$ python -q
>>> import numpy as np
>>> import numpy.linalg as la
>>> np.set_printoptions(suppress=True, linewidth=160)
>>> def rd(a):
...     return np.round(a, 2) + 0
... 
>>> M = np.loadtxt("run7.csv", delimiter=",")
>>> M
array([[ 1.7,  0.3,  2.2],
       [-0.9,  0.5, -0.6],
       [-2.1, -0.7, -0.8],
       [ 0.2,  1.9, -0.2],
       [-0.1,  0.2, -2. ],
       [ 0.1, -1.1,  1. ],
       [ 0.5, -0.6, -2.2],
       [ 1.2,  0.1, -2. ],
       [ 0.3, -0.7, -0.5],
       [ 0. ,  0.6,  0.3],
       [ 0.6,  0.6, -2.4],
       [-0.3, -0.4,  0.5],
       [-0.7, -1.3, -0.3],
       [ 0.7,  0.5, -0.5],
       [-3.3, -0.9,  0.6],
       [-0.3, -1.9,  2.3],
       [-0.2,  1.8,  0.6],
       [-2. , -0.2, -1.2],
       [ 0.4, -0.2,  1.1],
       [ 2.1,  0. , -0.4],
       [-2.7,  2.1,  0.3],
       [ 0.4, -0.1, -0.2],
       [-0.9,  2.8,  0.1],
       [-2.5, -0.6,  0.1],
       [-1.5, -0.8, -0.1]])
>>> rng = np.random.default_rng(2940)
>>> idx = rng.permutation(3)
>>> Y = M[:, idx] * rng.choice([-1, 1], 3)
>>> Y
array([[-1.7, -0.3,  2.2],
       [ 0.9, -0.5, -0.6],
       [ 2.1,  0.7, -0.8],
       [-0.2, -1.9, -0.2],
       [ 0.1, -0.2, -2. ],
       [-0.1,  1.1,  1. ],
       [-0.5,  0.6, -2.2],
       [-1.2, -0.1, -2. ],
       [-0.3,  0.7, -0.5],
       [-0. , -0.6,  0.3],
       [-0.6, -0.6, -2.4],
       [ 0.3,  0.4,  0.5],
       [ 0.7,  1.3, -0.3],
       [-0.7, -0.5, -0.5],
       [ 3.3,  0.9,  0.6],
       [ 0.3,  1.9,  2.3],
       [ 0.2, -1.8,  0.6],
       [ 2. ,  0.2, -1.2],
       [-0.4,  0.2,  1.1],
       [-2.1, -0. , -0.4],
       [ 2.7, -2.1,  0.3],
       [-0.4,  0.1, -0.2],
       [ 0.9, -2.8,  0.1],
       [ 2.5,  0.6,  0.1],
       [ 1.5,  0.8, -0.1]])
>>> left, _, VT = la.svd(M.T @ Y)
>>> rd(la.lstsq(M, Y)[0])
array([[-1.,  0.,  0.],
       [ 0., -1.,  0.],
       [ 0.,  0.,  1.]])
>>> rd(left @ VT)
array([[-1.,  0.,  0.],
       [ 0., -1.,  0.],
       [ 0.,  0.,  1.]])
>>> Y = M + rng.integers(-2, 3, (25, 2)) @ rng.integers(-2, 3, (2, 3))
>>> rd(Y)
array([[ 1.7,  0.3,  2.2],
       [ 0.1,  2.5, -0.6],
       [ 1.9,  7.3,  3.2],
       [-1.8, -2.1, -2.2],
       [ 1.9,  4.2,  2. ],
       [ 1.1,  0.9,  1. ],
       [ 2.5,  3.4, -2.2],
       [-0.8, -3.9, -2. ],
       [ 0.3, -0.7,  3.5],
       [ 2. ,  4.6,  4.3],
       [ 1.6,  2.6, -2.4],
       [ 1.7,  3.6,  2.5],
       [-0.7, -1.3, -0.3],
       [ 4.7,  8.5,  3.5],
       [-5.3, -4.9, -3.4],
       [-4.3, -9.9, -1.7],
       [-2.2, -2.2, -1.4],
       [-6. , -8.2, -5.2],
       [ 1.4,  1.8,  5.1],
       [ 2.1,  0. , -2.4],
       [-1.7,  4.1, -1.7],
       [ 2.4,  3.9, -0.2],
       [-3.9, -3.2, -1.9],
       [-2.5, -0.6, -3.9],
       [ 2.5,  7.2,  3.9]])
>>> la.matrix_rank(Y - M, tol=1e-8)
np.int64(2)
>>> rd(Y - M)
array([[ 0.,  0.,  0.],
       [ 1.,  2.,  0.],
       [ 4.,  8.,  4.],
       [-2., -4., -2.],
       [ 2.,  4.,  4.],
       [ 1.,  2.,  0.],
       [ 2.,  4.,  0.],
       [-2., -4.,  0.],
       [ 0.,  0.,  4.],
       [ 2.,  4.,  4.],
       [ 1.,  2.,  0.],
       [ 2.,  4.,  2.],
       [ 0.,  0.,  0.],
       [ 4.,  8.,  4.],
       [-2., -4., -4.],
       [-4., -8., -4.],
       [-2., -4., -2.],
       [-4., -8., -4.],
       [ 1.,  2.,  4.],
       [ 0.,  0., -2.],
       [ 1.,  2., -2.],
       [ 2.,  4.,  0.],
       [-3., -6., -2.],
       [ 0.,  0., -4.],
       [ 4.,  8.,  4.]])
>>> np.abs(Y - M).sum(axis=1)
array([ 0.,  3., 16.,  8., 10.,  3.,  6.,  6.,  4., 10.,  3.,  8.,  0., 16., 10., 16.,  8., 16.,  7.,  2.,  5.,  6., 11.,  4., 16.])
>>> D = la.norm(M[:, None] - M[None], axis=-1)
>>> D[9].round(6).argsort(kind="stable")[:4]
array([ 9, 21, 11, 13])
>>> (D + 1e9 * np.eye(25)).round(6).argmin(axis=1)
array([18,  9, 17, 16, 10, 11,  7, 10, 21, 21,  7, 18, 24, 21, 23,  5,  3,  2, 11, 13, 22,  8, 16,  2,  2])
>>> np.unravel_index(D.round(6).argmax(), D.shape)
(np.int64(14), np.int64(19))
>>> rd(D[:5, :5])
array([[0.  , 3.83, 4.94, 3.25, 4.57],
       [3.83, 0.  , 1.71, 1.82, 1.64],
       [4.94, 1.71, 0.  , 3.52, 2.5 ],
       [3.25, 1.82, 3.52, 0.  , 2.49],
       [4.57, 1.64, 2.5 , 2.49, 0.  ]])
>>> D.mean(axis=1).argmax()
np.int64(15)
>>> D.shape
(25, 25)
>>> basis = np.array([[-0.5, 1.4, -1.5]])
>>> F = np.array([[0],
...     [3],
...     [0],
...     [2],
...     [0],
...     [1],
...     [2],
...     [2],
...     [2],
...     [2],
...     [2],
...     [0],
...     [2],
...     [3],
...     [2],
...     [1],
...     [3]]) @ basis + 0.1 * rng.normal(size=(17, 3))
>>> rd(F)
array([[ 0.07, -0.09, -0.11],
       [-1.45,  4.11, -4.37],
       [ 0.01,  0.15, -0.08],
       [-0.86,  2.84, -2.99],
       [ 0.04,  0.13,  0.03],
       [-0.42,  1.41, -1.47],
       [-1.01,  2.72, -2.98],
       [-1.01,  2.65, -2.84],
       [-0.98,  2.78, -3.03],
       [-1.  ,  2.78, -2.94],
       [-0.76,  2.83, -2.89],
       [ 0.07,  0.07, -0.09],
       [-1.08,  2.81, -3.06],
       [-1.4 ,  4.39, -4.52],
       [-0.95,  2.94, -3.15],
       [-0.54,  1.51, -1.41],
       [-1.58,  4.21, -4.52]])
>>> np.argsort(-la.norm(F, axis=0).round(6), kind="stable")[:3]
array([2, 1, 0])
>>> x = np.array([0, 2, 0])
>>> rhs = F @ x
>>> beta, lr = np.zeros(3), 1 / la.norm(F, 2) ** 2
>>> for i in range(300):
...     beta -= lr * F.T @ (F @ beta - rhs)
...     if i % 50 == 0: print(i, round(la.norm(F @ beta - rhs), 2))
... 
0 0.47
50 0.46
100 0.45
150 0.44
200 0.43
250 0.42
>>> rd(la.cond(F))
np.float64(63.7)
>>> rd(beta)
array([-0.22,  1.01, -0.87])
>>> r0 = np.array([5, -3, 5])
>>> mat = r0[np.abs(np.subtract.outer(np.arange(3), np.arange(3)))]
>>> mat
array([[ 5, -3,  5],
       [-3,  5, -3],
       [ 5, -3,  5]])
>>> np.allclose(mat[:-1].T @ la.lstsq(mat[:-1].T, mat[-1])[0], mat[-1])
True
>>> np.unique(mat.round(6), axis=0).shape
(2, 3)
>>> np.abs(np.diag(la.qr(mat)[1])) > 1e-9
array([ True,  True, False])
>>> rd(mat @ la.pinv(mat) @ mat)
array([[ 5., -3.,  5.],
       [-3.,  5., -3.],
       [ 5., -3.,  5.]])
>>> rd(np.trace(la.pinv(mat) @ mat))
np.float64(2.0)
>>> hat = np.triu(np.array([[-3, 3, 1], [1, -1, -2], [3, -3, -2]]), 1) + np.eye(3)
>>> Y = hat @ mat @ la.inv(hat)
>>> np.trace(Y), np.trace(mat)
(np.float64(15.0), np.int64(15))
>>> la.matrix_rank(Y)
np.int64(2)
>>> Y
array([[  1.,   6.,  12.],
       [-13.,  50., 100.],
       [  5., -18., -36.]])
>>> x = np.array([1, 1, -3])
>>> a = np.maximum(mat @ x, 0)
>>> mat * (a > 1e-9)[:, None]
array([[ 0,  0,  0],
       [-3,  5, -3],
       [ 0,  0,  0]])
>>> a
array([ 0, 11,  0])
>>> np.maximum(mat @ (3 * x), 0)
array([ 0, 33,  0])
>>> K = np.load("out10.npy")
>>> K
array([[0.48, 0.6 , 0.24],
       [1.08, 1.35, 0.54]])
>>> np.argsort(-la.norm(K, axis=0).round(6), kind="stable")[:3]
array([1, 0, 2])
>>> la.cond(K) > 100
np.True_
>>> r0 = np.array([1, 1, -1])
>>> rd(np.polyval(r0, K[1]))
array([ 1.25,  2.17, -0.17])
>>> rd(np.correlate(K[1], K[0], "full"))
array([0.26, 0.97, 1.46, 0.97, 0.26])
>>> np.convolve(K[1], r0)
array([ 1.08,  2.43,  0.81, -0.81, -0.54])
>>> np.cross(K[1, :3], K[0, :3])
array([0., 0., 0.])
>>> np.array([np.convolve(row, r0, "same") for row in K])
array([[ 1.08,  0.36, -0.36],
       [ 2.43,  0.81, -0.81]])
>>> rk = la.matrix_rank(K)
>>> rk
np.int64(1)
>>> ns = la.svd(K)[2][rk:].T
>>> rd(K @ ns)
array([[0., 0.],
       [0., 0.]])
>>> ns.shape
(3, 2)
>>> np.allclose(K @ ns, 0)
True
>>> [int(la.matrix_rank(np.delete(K, i, axis=0))) for i in range(2)]
[1, 1]
